$ ipython --no-banner

In [1]: import numpy as np

In [2]: np.set_printoptions(precision=3, suppress=True, linewidth=160, floatmode="fixed")

In [3]: def rd(a):
   ...:     return np.round(a, 3) + 0
   ...: 

In [4]: data = np.loadtxt("layer18.csv", delimiter=",")

In [5]: print(data)
[[-4.574 -2.320 -7.132 -6.996 -2.468  4.707  4.618 -2.302 -0.173 -7.011]
 [ 1.365  0.605  2.302  2.102  0.732 -1.383 -1.451  0.699 -0.027  2.036]
 [ 2.304  1.135  3.377  3.459  1.245 -2.416 -2.340  1.155  0.075  3.392]
 [-0.548 -0.311 -0.929 -0.985 -0.328  0.458  0.874 -0.251 -0.014 -0.909]
 [-0.677 -0.393 -0.940 -0.843 -0.190  0.563  0.572 -0.390  0.085 -0.830]
 [-1.294 -0.596 -1.950 -1.916 -1.034  1.268  1.429 -0.575  0.008 -1.931]
 [-0.358 -0.014 -0.396 -0.250 -0.108  0.150  0.343 -0.015 -0.033 -0.315]
 [-2.852 -1.492 -3.924 -4.225 -1.288  2.806  2.776 -1.483  0.251 -4.274]
 [ 0.437  0.070  0.874  0.397  0.369 -0.362 -0.432  0.355  0.053  0.621]
 [-0.991 -0.472 -1.697 -1.616 -0.534  1.019  1.159 -0.605  0.037 -1.523]
 [-3.606 -1.615 -5.537 -5.353 -1.885  3.575  3.703 -1.807 -0.123 -5.189]
 [ 0.344  0.283  0.574  0.572  0.115 -0.503 -0.540  0.120  0.044  0.584]
 [ 0.493  0.173  0.692  0.841  0.256 -0.519 -0.626  0.188  0.072  0.879]
 [ 4.608  2.194  6.974  7.067  2.335 -4.551 -4.564  2.206  0.032  6.921]
 [-3.000 -1.488 -4.446 -4.357 -1.326  2.881  2.970 -1.335  0.003 -4.487]
 [-0.245 -0.105 -0.409 -0.447 -0.020  0.166  0.437 -0.218  0.040 -0.384]
 [-0.107  0.086 -0.337 -0.211 -0.157  0.165  0.181 -0.228  0.098 -0.264]
 [-3.497 -1.606 -5.205 -5.168 -1.640  3.464  3.472 -1.772  0.113 -5.287]
 [-2.054 -1.145 -3.163 -3.125 -0.947  2.246  2.114 -1.029 -0.267 -3.157]
 [-1.155 -0.713 -1.658 -1.741 -0.593  1.059  0.893 -0.508  0.230 -1.678]
 [-1.714 -0.713 -2.514 -2.339 -0.865  1.705  1.671 -0.742  0.055 -2.346]
 [ 4.602  2.257  6.731  6.842  2.207 -4.185 -4.641  2.111 -0.076  6.703]
 [ 1.336  0.513  1.727  1.778  0.665 -1.222 -1.345  0.625 -0.039  1.709]
 [ 1.085  0.586  1.569  1.472  0.547 -1.190 -0.997  0.620  0.063  1.561]
 [ 0.117 -0.057  0.433  0.211 -0.032 -0.280 -0.142  0.257 -0.033  0.247]
 [ 1.830  0.914  2.590  2.902  1.059 -1.953 -1.767  0.863  0.067  2.820]
 [-0.130  0.132 -0.181 -0.215 -0.126  0.267  0.150 -0.149 -0.064 -0.080]
 [-1.845 -0.909 -2.580 -2.407 -0.783  1.822  1.650 -0.738  0.033 -2.563]
 [-1.654 -0.881 -2.704 -2.690 -0.967  1.712  1.557 -1.073  0.238 -2.762]
 [-1.680 -0.674 -2.212 -2.389 -0.774  1.561  1.592 -0.899 -0.113 -2.413]
 [ 1.057  0.558  1.612  1.670  0.449 -1.141 -1.239  0.489  0.071  1.539]
 [ 1.140  0.571  1.787  1.921  0.667 -1.049 -1.217  0.763  0.007  1.642]]

In [6]: Xc = (data - data.mean(axis=0)) / data.std(axis=0)

In [7]: print(rd(Xc.std(axis=0)))
[1.000 1.000 1.000 1.000 1.000 1.000 1.000 1.000 1.000 1.000]

In [8]: coef = np.linalg.lstsq(np.delete(Xc, 0, axis=1), Xc[:, 0])[0]

In [9]: print(np.abs(coef).argmax())
8

In [10]: print(rd(coef))
[ 0.042  0.126 -0.042  0.006 -0.233 -0.318 -0.063 -0.012  0.380]

In [11]: hat = data @ np.linalg.solve(data.T @ data, data.T)

In [12]: print(rd(hat @ data[:, 1]))
[-2.320  0.605  1.135 -0.311 -0.393 -0.596 -0.014 -1.492  0.070 -0.472 -1.615  0.283  0.173  2.194 -1.488 -0.105  0.086 -1.606 -1.145 -0.713 -0.713  2.257
  0.513  0.586 -0.057  0.914  0.132 -0.909 -0.881 -0.674  0.558  0.571]

In [13]: print(np.allclose(hat @ hat, hat))
True

In [14]: print(rd(np.linalg.eigvalsh(hat)))
[0.000 0.000 0.000 0.000 0.000 0.000 0.000 0.000 0.000 0.000 0.000 0.000 0.000 0.000 0.000 0.000 0.000 0.000 0.000 0.000 0.000 0.000 1.000 1.000 1.000 1.000
 1.000 1.000 1.000 1.000 1.000 1.000]

In [15]: Xc = data - data.mean(axis=0)

In [16]: left, sv, vt = np.linalg.svd(Xc, full_matrices=False)

In [17]: print((np.sign(left[:, 0]) == np.sign(left[0, 0])).astype(int))
[1 0 0 1 1 1 0 1 0 1 1 0 0 0 1 0 0 1 1 1 1 0 0 0 0 0 0 1 1 1 0 0]

In [18]: print(rd(sv))
[38.074  0.822  0.710  0.668  0.586  0.517  0.475  0.366  0.322  0.318]

In [19]: print(np.linalg.matrix_rank(Xc))
10

In [20]: print(np.searchsorted(np.cumsum(sv ** 2) / (sv ** 2).sum(), 0.9) + 1)
1

In [21]: print(rd(vt[0] * np.sign(vt[0, np.abs(vt[0]).argmax()])))
[ 0.310  0.150  0.464  0.465  0.156 -0.306 -0.311  0.152  0.001  0.461]

In [22]: print(np.abs(left[:, 0]).argmax())
13

In [23]: m1 = np.loadtxt("dump.csv", delimiter=",")

In [24]: print(m1)
[[ 1.369  0.713 -0.932  5.182]
 [-1.736  0.489  1.419 -1.371]
 [ 0.948  1.767 -0.737  5.255]
 [ 1.743 -1.701 -1.705  0.773]
 [ 0.202 -1.183 -0.115 -2.782]
 [ 0.341 -1.686 -0.647 -1.595]
 [-0.860  1.919  0.827  2.933]
 [ 0.367 -1.528 -0.776 -1.627]
 [-0.079 -2.981 -0.344 -6.266]
 [-0.769 -1.679  0.078 -4.793]
 [-0.297 -1.283  0.398 -4.934]
 [-0.427  1.742  0.859  4.113]
 [-0.161 -3.537 -0.254 -8.617]
 [ 1.507  1.494 -0.206  6.355]
 [-1.404 -1.009  0.396 -3.797]
 [ 1.279  2.534 -0.242  6.945]
 [ 0.750 -0.872 -0.522 -0.884]
 [-0.845 -0.637  0.280 -1.267]
 [ 0.197 -0.214 -0.562 -0.411]
 [ 1.366  0.398 -0.992  5.381]
 [ 0.024 -2.625 -1.318 -6.540]
 [ 0.056  2.296  0.403  5.842]
 [ 1.906 -0.404 -1.276  1.455]
 [-1.220 -1.183  1.465 -5.212]
 [-0.555 -0.974  0.012 -2.918]
 [ 0.538 -2.653 -1.198 -4.704]
 [ 0.814 -0.837 -0.810 -0.842]
 [ 1.511  0.913 -0.864  5.410]
 [ 1.195  0.390 -0.480  3.890]
 [ 0.288  0.166  0.055  0.224]
 [ 0.006  2.456  0.580  3.876]
 [-0.144 -2.577 -0.292 -6.466]
 [-0.152 -2.497 -0.772 -6.275]
 [-0.625 -2.622 -0.059 -7.519]
 [ 0.237  1.667 -0.110  4.170]]

In [25]: lab = data[:, 8] > np.median(data[:, 8])

In [26]: f = data[lab].mean(axis=0) - data[~lab].mean(axis=0)

In [27]: print(rd((((data - data.mean(axis=0)) @ f > 0) == lab).mean()))
0.531

In [28]: print(((data - data.mean(axis=0)) @ f > 0).astype(int))
[0 1 1 0 0 0 1 0 1 0 0 1 1 1 0 1 1 0 0 0 0 1 1 1 1 1 1 0 0 0 1 1]

In [29]: print(lab.astype(int))
[0 0 1 0 1 0 0 1 1 1 0 1 1 0 0 1 1 1 0 1 1 0 0 1 0 1 0 0 1 0 1 0]

In [30]: d = np.linalg.norm(m1[:, None] - m1[None], axis=-1)

In [31]: print(np.unravel_index(d.round(6).argmax(), d.shape))
(np.int64(12), np.int64(15))

In [32]: print(d.mean(axis=1).argmax())
12

In [33]: print(d[10].round(6).argsort(kind="stable")[:4])
[10  9 23 14]

In [34]: print((d + 1e9 * np.eye(35)).round(6).argmin(axis=1))
[27 17 27 22 24  7 11  5 31 10  9 30 33 15 24 13 26 18 29  0 32  2  3 10  4 32 16  0  0 18 11  8 31 31 30]

In [35]: print(rd(d[:5, :5]))
[[0.000 7.626 1.154 5.099 8.310]
 [7.626 0.000 7.576 5.591 3.301]
 [1.154 7.576 0.000 5.804 8.616]
 [5.099 5.591 5.804 0.000 4.220]
 [8.310 3.301 8.616 4.220 0.000]]

In [36]: print(np.flatnonzero(d[10] < d.mean() / 2))
[ 4  8  9 10 14 20 23 24 25 31 32 33]

In [37]: vec = np.array([-1, 3, 2, -1, 5, 5, -3, 5, 3, 2])

In [38]: print(np.sign((data @ vec).round(6)))
[-1.000  1.000  1.000 -1.000 -1.000 -1.000 -1.000 -1.000  1.000 -1.000 -1.000  1.000  1.000  1.000 -1.000 -1.000 -1.000 -1.000 -1.000 -1.000 -1.000  1.000
  1.000  1.000  1.000  1.000 -1.000 -1.000 -1.000 -1.000  1.000  1.000]

In [39]: basis = m1[[21, 33]].astype(float)

In [40]: for _ in range(5):
    ...:     lab = np.linalg.norm(m1[:, None] - basis, axis=-1).argmin(axis=1)
    ...:     basis = np.array([m1[lab == j].mean(axis=0) for j in range(2)])
    ...: 

In [41]: print(lab)
[0 1 0 0 1 1 0 1 1 1 1 0 1 0 1 0 1 1 1 0 1 0 0 1 1 1 1 0 0 0 0 1 1 1 0]

In [42]: print(rd(basis))
[[ 0.808  1.090 -0.321  4.120]
 [-0.238 -1.604 -0.181 -3.941]]

In [43]: M = np.load("test3.npy")

In [44]: print(M)
[[ 2 -2  0 -2  1]
 [ 4  2  0  1  2]
 [-6  2 -1  2 -3]
 [-2  1 -2  1 -1]
 [ 6 -2  3  1  3]
 [-6  2  3  2 -3]
 [ 6 -2 -2  2  3]]

In [45]: left, sv, vt = np.linalg.svd(M)

In [46]: print(np.argmax(sv[:-1] / (sv[1:] + 1e-6)) + 1)
4

In [47]: print(rd(sv))
[14.965  5.203  4.721  2.776  0.000]

In [48]: A2 = left[:, :4] @ np.diag(sv[:4]) @ vt[:4]

In [49]: print(np.linalg.matrix_rank(M, rtol=0.05))
4

In [50]: print(rd(np.linalg.norm(M - A2, 2)), rd(sv[4]))
0.0 0.0

In [51]: print(rd(np.abs(M - A2).max()))
0.0

In [52]: print(rd(M @ np.linalg.pinv(M) @ M))
[[ 2.000 -2.000  0.000 -2.000  1.000]
 [ 4.000  2.000  0.000  1.000  2.000]
 [-6.000  2.000 -1.000  2.000 -3.000]
 [-2.000  1.000 -2.000  1.000 -1.000]
 [ 6.000 -2.000  3.000  1.000  3.000]
 [-6.000  2.000  3.000  2.000 -3.000]
 [ 6.000 -2.000 -2.000  2.000  3.000]]

In [53]: print(np.allclose(M[:-1].T @ np.linalg.lstsq(M[:-1].T, M[-1])[0], M[-1]))
True

In [54]: print(np.unique(M.round(6), axis=0).shape)
(7, 5)

In [55]: rng = np.random.default_rng(832)

In [56]: A2 = M + rng.integers(-2, 3, (7, 4)) @ rng.integers(-2, 3, (4, 5))

In [57]: print(A2)
[[  7 -10  -2   5  -3]
 [  6   6   6  -1   4]
 [ -6  10   3  -6  -5]
 [  0   5   0  -1  -5]
 [ -1   0   1   2  11]
 [ -4   8   7  -2  -6]
 [  2   0   0   0  11]]

In [58]: print(np.linalg.matrix_rank(A2 - M, tol=1e-8))
4

In [59]: print(np.abs(A2 - M).sum(axis=1))
[26 16 22 14 20 19 18]

In [60]: rk = np.linalg.matrix_rank(M)

In [61]: print(rk)
4

In [62]: N = np.linalg.svd(M)[2][rk:].T

In [63]: print(rd(M @ N))
[[0.000]
 [0.000]
 [0.000]
 [0.000]
 [0.000]
 [0.000]
 [0.000]]

In [64]: print([int(np.linalg.matrix_rank(np.delete(M, i, axis=0))) for i in range(7)])
[4, 4, 4, 4, 4, 4, 4]

In [65]: print(rd(N[:, 0] / N[np.abs(N[:, 0]).round(6).argmax(), 0]))
[-0.500  0.000  0.000  0.000  1.000]

In [66]: print([int(np.linalg.matrix_rank(M[:, :j + 1])) for j in range(5)])
[1, 2, 3, 4, 4]

In [67]: print([int(np.linalg.matrix_rank(M[:i])) for i in range(1, len(M) + 1)])
[1, 2, 3, 4, 4, 4, 4]

In [68]: W0 = np.load("out10.npy")

In [69]: print(rd(W0))
[[ -5.650 -12.377   0.958  -4.030   4.035   6.175   4.155  -3.765  -7.639   2.150  -6.993]
 [  2.418   4.645   5.778   3.679  -1.727  -7.202  -7.315   2.262  14.016  -1.572   3.644]
 [  6.023  13.341  -2.420   3.854  -4.302  -5.552  -3.178   3.866   5.713  -2.145   7.307]
 [ -6.330 -14.214   4.377  -3.472   4.521   4.485   1.700  -3.870  -2.821   2.062  -7.487]
 [ -6.355 -14.485   6.428  -2.844   4.539   3.004  -0.113  -3.671   0.700   1.856  -7.303]
 [  2.119   5.646  -9.894  -1.499  -1.514   4.709   6.973   0.408 -13.695   0.197   1.619]
 [  4.911  10.549   1.160   4.133  -3.508  -6.836  -5.395   3.482  10.101  -2.079   6.289]
 [ -5.085 -12.061   9.605  -0.867   3.632  -0.883  -4.082  -2.468   8.309   1.015  -5.374]
 [ -0.431  -0.080  -8.129  -2.897   0.308   6.514   7.655  -1.150 -14.828   1.027  -1.396]
 [ -3.647  -7.522  -3.812  -4.001   2.605   7.251   6.646  -2.896 -12.626   1.854  -4.980]
 [  6.018  13.330  -2.400   3.858  -4.299  -5.562  -3.192   3.865   5.742  -2.146   7.304]]

In [70]: print([round(float(x), 3) for x in np.linalg.svd(W0, compute_uv=False)[:3]])
[54.252, 38.166, 0.0]

In [71]: print(rd(np.linalg.norm(W0, 2) / np.linalg.norm(W0)))
0.818

In [72]: print(np.argsort(-np.linalg.norm(W0, axis=0).round(6), kind="stable")[:3])
[1 8 2]

In [73]: left, sv, vt = np.linalg.svd(W0)

In [74]: print(rd(sv))
[54.252 38.166  0.000  0.000  0.000  0.000  0.000  0.000  0.000  0.000  0.000]

In [75]: A2 = left[:, :2] @ np.diag(sv[:2]) @ vt[:2]

In [76]: print(np.linalg.matrix_rank(W0, rtol=0.05))
2

In [77]: vec = np.array([9, 9, 8, 1, 5, 7, 0, 3, 3, 1, 3])

In [78]: print(rd(W0 @ vec))
[-148.237  112.610  146.906 -139.827 -124.225  -20.172  144.696  -63.946  -76.485 -130.894  146.948]

In [79]: print(rd(W0 @ (2 * vec)))
[-296.474  225.220  293.813 -279.654 -248.450  -40.344  289.392 -127.891 -152.971 -261.789  293.896]

In [80]: print((W0 @ vec).argmax())
10

In [81]: print(np.linalg.norm(W0 @ vec) <= np.linalg.norm(W0, 2) * np.linalg.norm(vec) + 1e-9)
True

In [82]: print(rd((W0 * vec).sum(axis=1)))
[-148.237  112.610  146.906 -139.827 -124.225  -20.172  144.696  -63.946  -76.485 -130.894  146.948]
